In [1]: import numpy as np

In [2]: from numpy import linalg as LA

In [3]: np.set_printoptions(precision=3, suppress=True, linewidth=140)

In [4]: rng = np.random.default_rng(99844)

In [5]: th = rng.uniform(0, 2 * np.pi, 10)

In [6]: q, _ = LA.qr(np.array([[-0.8, 1.9],
   ...:     [0.8, -1.1],
   ...:     [1.0, 0.4],
   ...:     [-0.2, -0.7],
   ...:     [1.2, -0.6],
   ...:     [0.4, 1.0],
   ...:     [0.6, 0.1],
   ...:     [-0.3, 0.9],
   ...:     [-0.4, -0.7],
   ...:     [0.2, -1.8]]))

In [7]: data = 20 * np.c_[np.cos(th), np.sin(th)] @ q.T

In [8]: data
Out[8]: 
array([[  7.95 ,  -7.691,  -9.039,   1.607, -11.196,  -3.343,  -5.469,   3.042,   3.441,  -2.417],
       [  9.328,  -4.28 ,   5.85 ,  -5.082,   0.205,   7.641,   2.627,   4.681,  -5.748, -10.693],
       [ -0.575,   3.555,  11.055,  -4.52 ,   9.243,   7.551,   6.112,   0.483,  -6.433,  -4.791],
       [ 11.868,  -7.697,  -0.367,  -3.159,  -6.071,   4.233,  -0.95 ,   5.428,  -2.669,  -9.875],
       [-11.745,   8.395,   3.061,   1.984,   8.195,  -2.293,   2.423,  -5.189,   1.037,   8.485],
       [  6.708,  -7.118,  -9.806,   2.279, -11.215,  -4.353,  -5.812,   2.42 ,   4.199,  -0.999],
       [ -8.255,   7.82 ,   8.809,  -1.425,  11.159,   3.067,   5.362,  -3.198,  -3.23 ,   2.785],
       [ -9.321,   4.273,  -5.859,   5.084,  -0.216,  -7.644,  -2.632,  -4.679,   5.751,  10.691],
       [ 11.894,  -7.821,  -0.74 ,  -3.008,  -6.386,   3.981,  -1.157,   5.415,  -2.453,  -9.719],
       [ -4.298,  -0.079,  -9.808,   5.353,  -5.862,  -8.519,  -5.119,  -2.637,   6.877,   8.323]])

In [9]: Uu, s, Vh = LA.svd(data)

In [10]: s.round(3) + 0
Out[10]: array([47.384, 41.889,  0.   ,  0.   ,  0.   ,  0.   ,  0.   ,  0.   ,  0.   ,  0.   ])

In [11]: M2 = Uu[:, :2] @ np.diag(s[:2]) @ Vh[:2]

In [12]: np.round(LA.norm(data - M2, 2), 3), round(s[2], 3)
Out[12]: (np.float64(0.0), np.float64(0.0))

In [13]: rk = LA.matrix_rank(data)

In [14]: rk
Out[14]: np.int64(2)

In [15]: N = LA.svd(data)[2][rk:].T

In [16]: [int(LA.matrix_rank(data[:i])) for i in range(1, len(data) + 1)]
Out[16]: [1, 2, 2, 2, 2, 2, 2, 2, 2, 2]

In [17]: np.allclose(data @ N, 0)
Out[17]: True

In [18]: LA.matrix_rank(data.T @ data), LA.matrix_rank(data @ data.T)
Out[18]: (np.int64(2), np.int64(2))

In [19]: data @ LA.pinv(data) @ data
Out[19]: 
array([[  7.95 ,  -7.691,  -9.039,   1.607, -11.196,  -3.343,  -5.469,   3.042,   3.441,  -2.417],
       [  9.328,  -4.28 ,   5.85 ,  -5.082,   0.205,   7.641,   2.627,   4.681,  -5.748, -10.693],
       [ -0.575,   3.555,  11.055,  -4.52 ,   9.243,   7.551,   6.112,   0.483,  -6.433,  -4.791],
       [ 11.868,  -7.697,  -0.367,  -3.159,  -6.071,   4.233,  -0.95 ,   5.428,  -2.669,  -9.875],
       [-11.745,   8.395,   3.061,   1.984,   8.195,  -2.293,   2.423,  -5.189,   1.037,   8.485],
       [  6.708,  -7.118,  -9.806,   2.279, -11.215,  -4.353,  -5.812,   2.42 ,   4.199,  -0.999],
       [ -8.255,   7.82 ,   8.809,  -1.425,  11.159,   3.067,   5.362,  -3.198,  -3.23 ,   2.785],
       [ -9.321,   4.273,  -5.859,   5.084,  -0.216,  -7.644,  -2.632,  -4.679,   5.751,  10.691],
       [ 11.894,  -7.821,  -0.74 ,  -3.008,  -6.386,   3.981,  -1.157,   5.415,  -2.453,  -9.719],
       [ -4.298,  -0.079,  -9.808,   5.353,  -5.862,  -8.519,  -5.119,  -2.637,   6.877,   8.323]])

In [20]: round(float(np.trace(LA.pinv(data) @ data)), 3)
Out[20]: 2.0

In [21]: LA.lstsq(data[:-1].T, data[-1])[2]
Out[21]: np.int32(2)

In [22]: LA.cond(data) > 100
Out[22]: np.True_

In [23]: feats = np.load("x.npy")

In [24]: feats
Out[24]: 
array([[3., 1., 1., 1., 1., 1., 1.],
       [1., 3., 1., 1., 1., 1., 1.],
       [1., 1., 3., 1., 1., 1., 1.],
       [1., 1., 1., 3., 1., 1., 1.],
       [1., 1., 1., 1., 3., 1., 1.],
       [1., 1., 1., 1., 1., 3., 1.],
       [1., 1., 1., 1., 1., 1., 3.]])

In [25]: x0 = np.ones(7)

In [26]: for _ in range(6):
    ...:     x0 = feats @ x0
    ...:     x0 /= LA.norm(x0)
    ...:     print(round(x0 @ feats @ x0, 3))
    ...: 
9.0
9.0
9.0
9.0
9.0
9.0

In [27]: round(LA.eigvalsh(feats)[-1], 3)
Out[27]: np.float64(9.0)

In [28]: x0
Out[28]: array([0.378, 0.378, 0.378, 0.378, 0.378, 0.378, 0.378])

In [29]: (feats @ feats)[0]
Out[29]: array([15., 11., 11., 11., 11., 11., 11.])

In [30]: np.sort(np.abs(np.fft.fft(feats[0]))), np.sort(LA.svd(feats, compute_uv=False))
Out[30]: (array([2., 2., 2., 2., 2., 2., 9.]), array([2., 2., 2., 2., 2., 2., 9.]))

In [31]: ev, V = LA.eigh(feats)

In [32]: np.round(V.T @ V, 3) + 0
Out[32]: 
array([[1., 0., 0., 0., 0., 0., 0.],
       [0., 1., 0., 0., 0., 0., 0.],
       [0., 0., 1., 0., 0., 0., 0.],
       [0., 0., 0., 1., 0., 0., 0.],
       [0., 0., 0., 0., 1., 0., 0.],
       [0., 0., 0., 0., 0., 1., 0.],
       [0., 0., 0., 0., 0., 0., 1.]])

In [33]: np.abs(V[:, -1]).round(6).argmax()
Out[33]: np.int64(0)

In [34]: np.unique(ev.round(6) + 0, return_counts=True)[1]
Out[34]: array([6, 1])

In [35]: np.abs(V[:, -1])
Out[35]: array([0.378, 0.378, 0.378, 0.378, 0.378, 0.378, 0.378])

In [36]: (ev > 1e-8).sum(), (ev < -1e-8).sum()
Out[36]: (np.int64(7), np.int64(0))

In [37]: LA.eigvalsh(feats @ feats)
Out[37]: array([ 4.,  4.,  4.,  4.,  4.,  4., 81.])

In [38]: q, Rm = LA.qr(feats)

In [39]: np.abs(np.diag(Rm))
Out[39]: array([3.873, 2.633, 2.386, 2.278, 2.217, 2.178, 2.151])

In [40]: q.shape, Rm.shape
Out[40]: ((7, 7), (7, 7))

In [41]: low = LA.cholesky(feats)

In [42]: LA.eigvalsh(feats).min() > 0
Out[42]: np.True_

In [43]: low @ low.T
Out[43]: 
array([[3., 1., 1., 1., 1., 1., 1.],
       [1., 3., 1., 1., 1., 1., 1.],
       [1., 1., 3., 1., 1., 1., 1.],
       [1., 1., 1., 3., 1., 1., 1.],
       [1., 1., 1., 1., 3., 1., 1.],
       [1., 1., 1., 1., 1., 3., 1.],
       [1., 1., 1., 1., 1., 1., 3.]])

In [44]: np.diag(low) ** 2
Out[44]: array([3.   , 2.667, 2.5  , 2.4  , 2.333, 2.286, 2.25 ])
